$ python3 -q
>>> import numpy as np
>>> np.set_printoptions(suppress=True, linewidth=140)
>>> m1 = np.array([[0, 0, 0, -3, 0, 0, 0],
...     [3, 0, 0, 0, 0, 0, 0],
...     [0, 0, 2, 0, 0, 0, 0],
...     [0, 0, 0, 0, 0, 0, -8],
...     [0, 0, 0, 0, 0, -8, 0],
...     [0, -9, 0, 0, 0, 0, 0],
...     [0, 0, 0, 0, 3, 0, 0]])
>>> np.round(np.sort(np.linalg.eigvals(m1).real), 3)
array([-4.996, -2.498, -2.498,  2.   ,  2.498,  2.498,  4.996])
>>> m1 @ m1
array([[  0,   0,   0,   0,   0,   0,  24],
       [  0,   0,   0,  -9,   0,   0,   0],
       [  0,   0,   4,   0,   0,   0,   0],
       [  0,   0,   0,   0, -24,   0,   0],
       [  0,  72,   0,   0,   0,   0,   0],
       [-27,   0,   0,   0,   0,   0,   0],
       [  0,   0,   0,   0,   0, -24,   0]])
>>> np.flatnonzero(np.linalg.matrix_power((m1 != 0) + (m1.T != 0) + np.eye(7), 7)[4])
array([0, 1, 3, 4, 5, 6])
>>> (m1 != 0).astype(int)
array([[0, 0, 0, 1, 0, 0, 0],
       [1, 0, 0, 0, 0, 0, 0],
       [0, 0, 1, 0, 0, 0, 0],
       [0, 0, 0, 0, 0, 0, 1],
       [0, 0, 0, 0, 0, 1, 0],
       [0, 1, 0, 0, 0, 0, 0],
       [0, 0, 0, 0, 1, 0, 0]])
>>> x = np.array([2, 0, 0, 2, 2, 0, 2])
>>> a = np.maximum(m1 @ x, 0)
>>> np.round(np.tanh(m1 @ x), 3)
array([-1.,  1.,  0., -1.,  0.,  0.,  1.])
>>> m1.T @ a
array([18,  0,  0,  0, 18,  0,  0])
>>> Q, r_ = np.linalg.qr(m1)
>>> np.trace(Q @ Q.T)
np.float64(7.0)
>>> Q
array([[ 0.,  0.,  0.,  1.,  0.,  0.,  0.],
       [-1.,  0.,  0.,  0.,  0.,  0.,  0.],
       [-0., -0.,  1.,  0.,  0.,  0.,  0.],
       [-0., -0., -0.,  0.,  0.,  0.,  1.],
       [-0., -0., -0., -0.,  0.,  1.,  0.],
       [-0.,  1., -0.,  0., -0.,  0.,  0.],
       [-0., -0., -0., -0., -1.,  0.,  0.]])
>>> np.abs(np.diag(r_))
array([3., 9., 2., 3., 3., 8., 8.])
>>> r_
array([[-3.,  0.,  0.,  0.,  0.,  0.,  0.],
       [ 0., -9.,  0.,  0.,  0.,  0.,  0.],
       [ 0.,  0.,  2.,  0.,  0.,  0.,  0.],
       [ 0.,  0.,  0., -3.,  0.,  0.,  0.],
       [ 0.,  0.,  0.,  0., -3.,  0.,  0.],
       [ 0.,  0.,  0.,  0.,  0., -8.,  0.],
       [ 0.,  0.,  0.,  0.,  0.,  0., -8.]])
>>> Q.shape, r_.shape
((7, 7), (7, 7))
>>> np.allclose(r_.T @ r_, m1.T @ m1)
True
>>> Q @ r_
array([[ 0.,  0.,  0., -3.,  0.,  0.,  0.],
       [ 3.,  0.,  0.,  0.,  0.,  0.,  0.],
       [ 0.,  0.,  2.,  0.,  0.,  0.,  0.],
       [ 0.,  0.,  0.,  0.,  0.,  0., -8.],
       [ 0.,  0.,  0.,  0.,  0., -8.,  0.],
       [ 0., -9.,  0.,  0.,  0.,  0.,  0.],
       [ 0.,  0.,  0.,  0.,  3.,  0.,  0.]])
>>> u = np.array([1, 1, -1, -1, 1, -1, -1])
>>> B = m1 + np.outer(u, np.eye(7)[0])
>>> round(float(np.linalg.det(B) / np.linalg.det(m1)), 3), np.round(1 + np.linalg.solve(m1, u)[0], 3)
(1.333, np.float64(1.333))
>>> np.linalg.matrix_rank(np.linalg.inv(B) - np.linalg.inv(m1), tol=1e-8)
np.int64(1)
>>> B
array([[ 1.,  0.,  0., -3.,  0.,  0.,  0.],
       [ 4.,  0.,  0.,  0.,  0.,  0.,  0.],
       [-1.,  0.,  2.,  0.,  0.,  0.,  0.],
       [-1.,  0.,  0.,  0.,  0.,  0., -8.],
       [ 1.,  0.,  0.,  0.,  0., -8.,  0.],
       [-1., -9.,  0.,  0.,  0.,  0.,  0.],
       [-1.,  0.,  0.,  0.,  3.,  0.,  0.]])
>>> (m1 - m1.T) / 2
array([[ 0. , -1.5,  0. , -1.5,  0. ,  0. ,  0. ],
       [ 1.5,  0. ,  0. ,  0. ,  0. ,  4.5,  0. ],
       [ 0. ,  0. ,  0. ,  0. ,  0. ,  0. ,  0. ],
       [ 1.5,  0. ,  0. ,  0. ,  0. ,  0. , -4. ],
       [ 0. ,  0. ,  0. ,  0. ,  0. , -4. , -1.5],
       [ 0. , -4.5,  0. ,  0. ,  4. ,  0. ,  0. ],
       [ 0. ,  0. ,  0. ,  4. ,  1.5,  0. ,  0. ]])
>>> np.round(np.linalg.det(m1), 3)
np.float64(-31104.0)
>>> np.trace(m1)
np.int64(2)
>>> np.linalg.determinant(m1)
Traceback (most recent call last):
  File "<python-input-27>", line 1, in <module>
    np.linalg.determinant(m1)
    ^^^^^^^^^^^^^^^^^^^^^
AttributeError: module 'numpy.linalg' has no attribute 'determinant'
>>> assert m1 == m1.T
Traceback (most recent call last):
  File "<python-input-28>", line 1, in <module>
    assert m1 == m1.T
           ^^^^^^^^^^
ValueError: The truth value of an array with more than one element is ambiguous. Use a.any() or a.all()
>>> m1.inv()
Traceback (most recent call last):
  File "<python-input-29>", line 1, in <module>
    m1.inv()
    ^^^^^^
AttributeError: 'numpy.ndarray' object has no attribute 'inv'
>>> np.linalg.matrix_power(m1, 2)
array([[  0,   0,   0,   0,   0,   0,  24],
       [  0,   0,   0,  -9,   0,   0,   0],
       [  0,   0,   4,   0,   0,   0,   0],
       [  0,   0,   0,   0, -24,   0,   0],
       [  0,  72,   0,   0,   0,   0,   0],
       [-27,   0,   0,   0,   0,   0,   0],
       [  0,   0,   0,   0,   0, -24,   0]])
